% ipython --no-banner

In [1]: import numpy as np

In [2]: from numpy import linalg as LA

In [3]: np.set_printoptions(precision=2, suppress=True, linewidth=200, floatmode="fixed")

In [4]: W0 = np.loadtxt("block18.csv", delimiter=",")

In [5]: W0
Out[5]: 
array([[ -2.00,  -2.00,   1.00,   0.00,  -2.00,  -3.00,   2.00,   1.00],
       [ -2.00,  -2.00,   1.00,  -1.00,  -4.00,  -1.00,   0.00,   4.00],
       [ -4.00,  -1.00,   4.00,  -4.00,  -2.00,  -2.00,  -1.00,   6.00],
       [ -2.00,  -2.00,   7.00,  -1.00,  -2.00,   0.00,   0.00,   6.00],
       [ -5.00,  -5.00,   4.00,   0.00,  -1.00,   0.00,  -1.00,   4.00],
       [ -6.00,  -3.00,   3.00,   3.00,  -1.00,  -2.00,   0.00,   6.00],
       [ -9.00,  -6.00,   2.00,   6.00,  -2.00,   1.00,  -3.00,   3.00],
       [ -6.00,  -5.00,   0.00,   3.00,  -5.00,   2.00,  -4.00,   1.00],
       [ -8.00,  -2.00,  -3.00,   5.00,  -2.00,  -1.00,  -7.00,   4.00],
       [-10.00,  -4.00,  -6.00,   5.00,  -4.00,  -2.00,  -7.00,   6.00],
       [ -7.00,  -2.00,  -3.00,   8.00,  -5.00,  -1.00,  -4.00,   3.00],
       [-10.00,  -1.00,  -5.00,   7.00,  -4.00,   0.00,  -4.00,   2.00],
       [-11.00,  -1.00,  -4.00,   7.00,  -3.00,  -2.00,  -2.00,  -1.00],
       [ -8.00,  -3.00,  -3.00,   6.00,  -5.00,  -2.00,  -2.00,  -2.00],
       [ -6.00,  -1.00,  -1.00,   5.00,  -6.00,  -3.00,  -2.00,  -3.00],
       [ -8.00,  -2.00,   2.00,   7.00,  -9.00,  -4.00,  -5.00,  -5.00],
       [ -7.00,  -4.00,   1.00,   7.00,  -7.00,  -3.00,  -5.00,  -7.00],
       [ -7.00,  -7.00,   0.00,   4.00,  -7.00,  -6.00,  -4.00,  -8.00],
       [ -4.00,  -4.00,   0.00,   1.00,  -8.00,  -5.00,  -5.00, -10.00],
       [ -2.00,  -3.00,  -3.00,   4.00,  -7.00,  -2.00,  -4.00, -13.00],
       [ -3.00,  -3.00,  -4.00,   4.00,  -7.00,  -1.00,  -3.00, -11.00],
       [ -1.00,  -1.00,  -4.00,   1.00,  -6.00,   2.00,   0.00, -10.00],
       [ -4.00,  -3.00,  -1.00,  -1.00,  -3.00,   5.00,  -2.00, -13.00],
       [ -6.00,  -5.00,  -1.00,  -4.00,  -2.00,   5.00,   0.00, -10.00],
       [ -8.00,  -5.00,  -2.00,  -6.00,  -3.00,   4.00,  -3.00,  -9.00]])

In [6]: rng = np.random.default_rng(1711)

In [7]: idx = rng.permutation(8)

In [8]: B = W0[:, idx] * rng.choice([-1, 1], 8)

In [9]: B
Out[9]: 
array([[  2.00,   2.00,  -1.00,   0.00,   2.00,  -3.00,  -2.00,   1.00],
       [  4.00,   2.00,  -4.00,  -1.00,   0.00,  -1.00,  -2.00,   1.00],
       [  2.00,   1.00,  -6.00,  -4.00,  -1.00,  -2.00,  -4.00,   4.00],
       [  2.00,   2.00,  -6.00,  -1.00,   0.00,   0.00,  -2.00,   7.00],
       [  1.00,   5.00,  -4.00,   0.00,  -1.00,   0.00,  -5.00,   4.00],
       [  1.00,   3.00,  -6.00,   3.00,   0.00,  -2.00,  -6.00,   3.00],
       [  2.00,   6.00,  -3.00,   6.00,  -3.00,   1.00,  -9.00,   2.00],
       [  5.00,   5.00,  -1.00,   3.00,  -4.00,   2.00,  -6.00,   0.00],
       [  2.00,   2.00,  -4.00,   5.00,  -7.00,  -1.00,  -8.00,  -3.00],
       [  4.00,   4.00,  -6.00,   5.00,  -7.00,  -2.00, -10.00,  -6.00],
       [  5.00,   2.00,  -3.00,   8.00,  -4.00,  -1.00,  -7.00,  -3.00],
       [  4.00,   1.00,  -2.00,   7.00,  -4.00,   0.00, -10.00,  -5.00],
       [  3.00,   1.00,   1.00,   7.00,  -2.00,  -2.00, -11.00,  -4.00],
       [  5.00,   3.00,   2.00,   6.00,  -2.00,  -2.00,  -8.00,  -3.00],
       [  6.00,   1.00,   3.00,   5.00,  -2.00,  -3.00,  -6.00,  -1.00],
       [  9.00,   2.00,   5.00,   7.00,  -5.00,  -4.00,  -8.00,   2.00],
       [  7.00,   4.00,   7.00,   7.00,  -5.00,  -3.00,  -7.00,   1.00],
       [  7.00,   7.00,   8.00,   4.00,  -4.00,  -6.00,  -7.00,   0.00],
       [  8.00,   4.00,  10.00,   1.00,  -5.00,  -5.00,  -4.00,   0.00],
       [  7.00,   3.00,  13.00,   4.00,  -4.00,  -2.00,  -2.00,  -3.00],
       [  7.00,   3.00,  11.00,   4.00,  -3.00,  -1.00,  -3.00,  -4.00],
       [  6.00,   1.00,  10.00,   1.00,   0.00,   2.00,  -1.00,  -4.00],
       [  3.00,   3.00,  13.00,  -1.00,  -2.00,   5.00,  -4.00,  -1.00],
       [  2.00,   5.00,  10.00,  -4.00,   0.00,   5.00,  -6.00,  -1.00],
       [  3.00,   5.00,   9.00,  -6.00,  -3.00,   4.00,  -8.00,  -2.00]])

In [10]: Uu, _, VT = LA.svd(W0.T @ B)

In [11]: np.round(Uu @ VT, 2) + 0
Out[11]: 
array([[ 0.00,  0.00,  0.00,  0.00,  0.00,  0.00,  1.00,  0.00],
       [ 0.00, -1.00,  0.00,  0.00,  0.00,  0.00,  0.00,  0.00],
       [ 0.00,  0.00,  0.00,  0.00,  0.00,  0.00,  0.00,  1.00],
       [ 0.00,  0.00,  0.00,  1.00,  0.00,  0.00,  0.00,  0.00],
       [-1.00,  0.00,  0.00,  0.00,  0.00,  0.00,  0.00,  0.00],
       [ 0.00,  0.00,  0.00,  0.00,  0.00,  1.00,  0.00,  0.00],
       [ 0.00,  0.00,  0.00,  0.00,  1.00,  0.00,  0.00,  0.00],
       [ 0.00,  0.00, -1.00,  0.00,  0.00,  0.00,  0.00,  0.00]])

In [12]: K = np.loadtxt("dump.csv", delimiter=",")

In [13]: K
Out[13]: 
array([[49.00, 37.00, 42.00, 30.00, 32.00, 16.00, 16.00, 31.00, 28.00, 29.00, 30.00],
       [37.00, 59.00, 52.00, 34.00, 28.00, 20.00, 21.00, 32.00, 35.00, 23.00, 46.00],
       [42.00, 52.00, 61.00, 36.00, 30.00, 12.00, 20.00, 32.00, 31.00, 19.00, 43.00],
       [30.00, 34.00, 36.00, 38.00, 15.00, 10.00,  9.00, 21.00, 24.00, 18.00, 29.00],
       [32.00, 28.00, 30.00, 15.00, 36.00,  9.00, 19.00, 24.00, 25.00, 24.00, 32.00],
       [16.00, 20.00, 12.00, 10.00,  9.00, 22.00,  6.00, 19.00, 21.00, 15.00, 10.00],
       [16.00, 21.00, 20.00,  9.00, 19.00,  6.00, 15.00, 11.00, 14.00, 13.00, 21.00],
       [31.00, 32.00, 32.00, 21.00, 24.00, 19.00, 11.00, 43.00, 27.00, 16.00, 19.00],
       [28.00, 35.00, 31.00, 24.00, 25.00, 21.00, 14.00, 27.00, 41.00, 26.00, 31.00],
       [29.00, 23.00, 19.00, 18.00, 24.00, 15.00, 13.00, 16.00, 26.00, 31.00, 25.00],
       [30.00, 46.00, 43.00, 29.00, 32.00, 10.00, 21.00, 19.00, 31.00, 25.00, 50.00]])

In [14]: B = K + rng.integers(-2, 3, (11, 10)) @ rng.integers(-2, 3, (10, 11))

In [15]: B
Out[15]: 
array([[56.00, 38.00, 43.00, 25.00, 38.00, 13.00, 19.00, 34.00, 33.00, 22.00, 32.00],
       [40.00, 57.00, 56.00, 26.00, 32.00, 20.00, 19.00, 32.00, 28.00, 23.00, 52.00],
       [41.00, 44.00, 72.00, 43.00, 31.00, 18.00, 22.00, 32.00, 32.00, 28.00, 46.00],
       [33.00, 34.00, 25.00, 36.00, 18.00,  5.00, -5.00, 14.00, 11.00, 18.00, 22.00],
       [31.00, 30.00, 31.00, 22.00, 32.00,  8.00, 27.00, 25.00, 37.00, 28.00, 35.00],
       [12.00, 19.00, 12.00, 11.00, 16.00, 24.00,  4.00, 22.00, 20.00, 18.00, 14.00],
       [17.00, 22.00, 20.00, 22.00, 14.00,  6.00,  8.00,  1.00, 14.00, 11.00, 21.00],
       [29.00, 30.00, 42.00, 19.00, 32.00, 28.00, 11.00, 47.00, 29.00, 16.00, 22.00],
       [20.00, 38.00, 37.00, 21.00, 44.00, 29.00,  8.00, 22.00, 38.00, 42.00, 45.00],
       [24.00, 28.00, 17.00, 10.00, 43.00, 19.00, 14.00, 15.00, 25.00, 41.00, 29.00],
       [26.00, 53.00, 32.00, 27.00, 33.00,  9.00, 20.00, 20.00, 32.00, 21.00, 42.00]])

In [16]: np.abs(B - K).sum(axis=1)
Out[16]: array([43.00, 36.00, 49.00, 65.00, 44.00, 28.00, 39.00, 42.00, 91.00, 60.00, 41.00])

In [17]: B - K
Out[17]: 
array([[  7.00,   1.00,   1.00,  -5.00,   6.00,  -3.00,   3.00,   3.00,   5.00,  -7.00,   2.00],
       [  3.00,  -2.00,   4.00,  -8.00,   4.00,   0.00,  -2.00,   0.00,  -7.00,   0.00,   6.00],
       [ -1.00,  -8.00,  11.00,   7.00,   1.00,   6.00,   2.00,   0.00,   1.00,   9.00,   3.00],
       [  3.00,   0.00, -11.00,  -2.00,   3.00,  -5.00, -14.00,  -7.00, -13.00,   0.00,  -7.00],
       [ -1.00,   2.00,   1.00,   7.00,  -4.00,  -1.00,   8.00,   1.00,  12.00,   4.00,   3.00],
       [ -4.00,  -1.00,   0.00,   1.00,   7.00,   2.00,  -2.00,   3.00,  -1.00,   3.00,   4.00],
       [  1.00,   1.00,   0.00,  13.00,  -5.00,   0.00,  -7.00, -10.00,   0.00,  -2.00,   0.00],
       [ -2.00,  -2.00,  10.00,  -2.00,   8.00,   9.00,   0.00,   4.00,   2.00,   0.00,   3.00],
       [ -8.00,   3.00,   6.00,  -3.00,  19.00,   8.00,  -6.00,  -5.00,  -3.00,  16.00,  14.00],
       [ -5.00,   5.00,  -2.00,  -8.00,  19.00,   4.00,   1.00,  -1.00,  -1.00,  10.00,   4.00],
       [ -4.00,   7.00, -11.00,  -2.00,   1.00,  -1.00,  -1.00,   1.00,   1.00,  -4.00,  -8.00]])
